$ python -q
>>> import numpy as np
>>> import numpy.linalg as la
>>> np.set_printoptions(precision=2, suppress=True, linewidth=120)
>>> mat = np.load("case14.npy")
>>> mat
array([[-4,  1,  2, -3],
       [ 5,  2,  1,  5],
       [ 5,  1, -3, -2],
       [-3,  3,  0, -1]])
>>> other = np.array([[3, 2], [0, 3]])
>>> basis = np.kron(other, mat)
>>> basis
array([[-12,   3,   6,  -9,  -8,   2,   4,  -6],
       [ 15,   6,   3,  15,  10,   4,   2,  10],
       [ 15,   3,  -9,  -6,  10,   2,  -6,  -4],
       [ -9,   9,   0,  -3,  -6,   6,   0,  -2],
       [  0,   0,   0,   0, -12,   3,   6,  -9],
       [  0,   0,   0,   0,  15,   6,   3,  15],
       [  0,   0,   0,   0,  15,   3,  -9,  -6],
       [  0,   0,   0,   0,  -9,   9,   0,  -3]])
>>> basis.shape
(8, 8)
>>> np.allclose(mat, mat.T)
False
>>> round(float(la.det(mat)), 2)
352.0
>>> assert mat == mat.T
Traceback (most recent call last):
  File "<python-input-11>", line 1, in <module>
    assert mat == mat.T
           ^^^^^^^^^^^^
ValueError: The truth value of an array with more than one element is ambiguous. Use a.any() or a.all()
>>> la.determinant(mat)
Traceback (most recent call last):
  File "<python-input-12>", line 1, in <module>
    la.determinant(mat)
    ^^^^^^^^^^^^^^
AttributeError: module 'numpy.linalg' has no attribute 'determinant'
>>> x = np.array([2, 2, 3, 1])
>>> y = mat @ x
>>> y
array([-3, 22,  1, -1])
>>> la.solve(mat, y)
array([2., 2., 3., 1.])
>>> la.solve(mat.T, mat[3])
array([-0.,  0., -0.,  1.])
>>> np.round(la.solve(mat, mat[:, 2]), 2) + 0
array([0., 0., 1., 0.])
>>> O, evecs = la.qr(mat[:, :2])[0], la.qr(mat[:, 2:])[0]
>>> sig = la.svd(O.T @ evecs, compute_uv=False)
>>> np.degrees(np.arccos(sig.clip(0, 1)))
array([27.57, 84.41])
>>> sig
array([0.89, 0.1 ])
>>> blk = np.stack([mat, 3 * mat, mat[::-1]])
>>> blk.sum(axis=0)
array([[-19,   7,   8, -13],
       [ 25,   9,   1,  18],
       [ 25,   6, -11,  -3],
       [-16,  13,   2,  -7]])
>>> la.matrix_rank(blk.reshape(3, -1))
np.int64(2)
>>> la.matrix_rank(blk)
array([4, 4, 4])
>>> np.einsum("bij,cij->bc", blk, blk)
array([[ 143,  429,   64],
       [ 429, 1287,  192],
       [  64,  192,  143]])
>>> (blk @ mat.T).shape
(3, 4, 4)
